>>> import numpy as np
>>> np.set_printoptions(precision=2, suppress=True, linewidth=140)
>>> E = np.load("x.npy")
>>> print(E)
[[0 0 1 0 2 2 2 2 2 1 0]
 [0 2 2 1 1 2 2 1 2 1 2]
 [0 0 0 2 0 2 1 0 2 2 0]
 [0 0 0 2 0 2 2 2 0 2 0]
 [0 0 0 0 1 1 1 2 1 2 0]
 [0 0 0 0 0 1 1 1 0 1 0]
 [0 0 0 0 0 0 2 1 2 2 1]
 [0 0 0 0 0 0 0 2 1 1 0]
 [0 0 0 0 0 0 0 0 0 1 1]
 [0 0 0 0 0 0 0 0 0 1 2]
 [0 0 0 0 0 0 0 0 0 0 1]]
>>> E.sum(axis=1)
array([12, 16,  9, 10,  8,  4,  8,  4,  2,  3,  1])
>>> np.linalg.svd(E, compute_uv=False)
array([9.46, 3.59, 3.11, 3.  , 2.24, 1.42, 1.42, 0.75, 0.49, 0.2 , 0.  ])
>>> E - E[0]
array([[ 0,  0,  0,  0,  0,  0,  0,  0,  0,  0,  0],
       [ 0,  2,  1,  1, -1,  0,  0, -1,  0,  0,  2],
       [ 0,  0, -1,  2, -2,  0, -1, -2,  0,  1,  0],
       [ 0,  0, -1,  2, -2,  0,  0,  0, -2,  1,  0],
       [ 0,  0, -1,  0, -1, -1, -1,  0, -1,  1,  0],
       [ 0,  0, -1,  0, -2, -1, -1, -1, -2,  0,  0],
       [ 0,  0, -1,  0, -2, -2,  0, -1,  0,  1,  1],
       [ 0,  0, -1,  0, -2, -2, -2,  0, -1,  0,  0],
       [ 0,  0, -1,  0, -2, -2, -2, -2, -2,  0,  1],
       [ 0,  0, -1,  0, -2, -2, -2, -2, -2,  0,  2],
       [ 0,  0, -1,  0, -2, -2, -2, -2, -2, -1,  1]])
>>> E.sum(axis=0)
array([ 0,  2,  3,  5,  4, 10, 11, 11, 10, 14,  7])
>>> print(np.diff(E, axis=0))
[[ 0  2  1  1 -1  0  0 -1  0  0  2]
 [ 0 -2 -2  1 -1  0 -1 -1  0  1 -2]
 [ 0  0  0  0  0  0  1  2 -2  0  0]
 [ 0  0  0 -2  1 -1 -1  0  1  0  0]
 [ 0  0  0  0 -1  0  0 -1 -1 -1  0]
 [ 0  0  0  0  0 -1  1  0  2  1  1]
 [ 0  0  0  0  0  0 -2  1 -1 -1 -1]
 [ 0  0  0  0  0  0  0 -2 -1  0  1]
 [ 0  0  0  0  0  0  0  0  0  0  1]
 [ 0  0  0  0  0  0  0  0  0 -1 -1]]
>>> E[:, 11]
Traceback (most recent call last):
  File "<python-input-9>", line 1, in <module>
    E[:, 11]
    ~^^^^^^^
IndexError: index 11 is out of bounds for axis 1 with size 11
>>> np.linalg.matrix_rank(E)
np.int64(10)
